% python3 -q
>>> import numpy as np
>>> np.set_printoptions(suppress=True, linewidth=160)
>>> def rnd(a):
...     return np.round(a, 2) + 0
... 
>>> W0 = np.array([[1.3, 1.2, 3.0, -0.4],
...     [-0.9, 0.3, 19.0, -0.8],
...     [-1.3, 0.1, 0.0, -1.1],
...     [0.5, 0.5, 17.0, 0.2],
...     [-0.4, 0.6, 3.0, 0.4],
...     [0.7, -1.2, 10.0, -0.6]])
>>> q, r_ = np.linalg.qr(W0)
>>> rnd(abs(r_[0, 0])), rnd(np.linalg.norm(W0[:, 0]))
(np.float64(2.26), np.float64(2.26))
>>> rnd(r_)
array([[-2.26, -0.15, -0.49, -0.51],
       [ 0.  , -1.89, -3.99, -0.08],
       [ 0.  ,  0.  , 27.42, -0.67],
       [ 0.  ,  0.  ,  0.  , -1.36]])
>>> rnd(np.abs(np.diag(r_)))
array([ 2.26,  1.89, 27.42,  1.36])
>>> q, vecs = np.linalg.qr(W0[:, :1])[0], np.linalg.qr(W0[:, 1:])[0]
>>> sv = np.linalg.svd(q.T @ vecs, compute_uv=False)
>>> rnd(np.degrees(np.arccos(sv.clip(0, 1))))
array([69.15])
>>> np.argsort(-np.linalg.norm(W0, axis=0).round(6), kind="stable")[:3]
array([2, 0, 1])
>>> rnd(np.abs(np.linalg.svd(W0)[2][-1]))
array([0.31, 0.16, 0.02, 0.94])
>>> np.linalg.cond(W0) > 100
np.False_
>>> rnd(np.linalg.norm(W0, 2) / np.linalg.norm(W0))
np.float64(0.99)
>>> cov = W0.T @ W0
>>> (W0 @ W0.T).shape
(6, 6)
>>> np.linalg.matrix_rank(cov)
np.int64(4)
>>> rnd(np.linalg.svd(W0, compute_uv=False) ** 2)
array([768.49,   5.59,   3.47,   1.7 ])
>>> vec = np.array([-8, 8, 0, 6])
>>> target = W0 @ vec
>>> c, lr = np.zeros(4), 1 / np.linalg.norm(W0, 2) ** 2
>>> for i in range(12):
...     c -= lr * W0.T @ (W0 @ c - target)
...     if i % 2 == 0: print(i, round(np.linalg.norm(W0 @ c - target), 2))
... 
0 22.56
2 22.35
4 22.15
6 21.95
8 21.75
10 21.56
>>> rnd(c)
array([-0.47,  0.43, -0.07,  0.11])
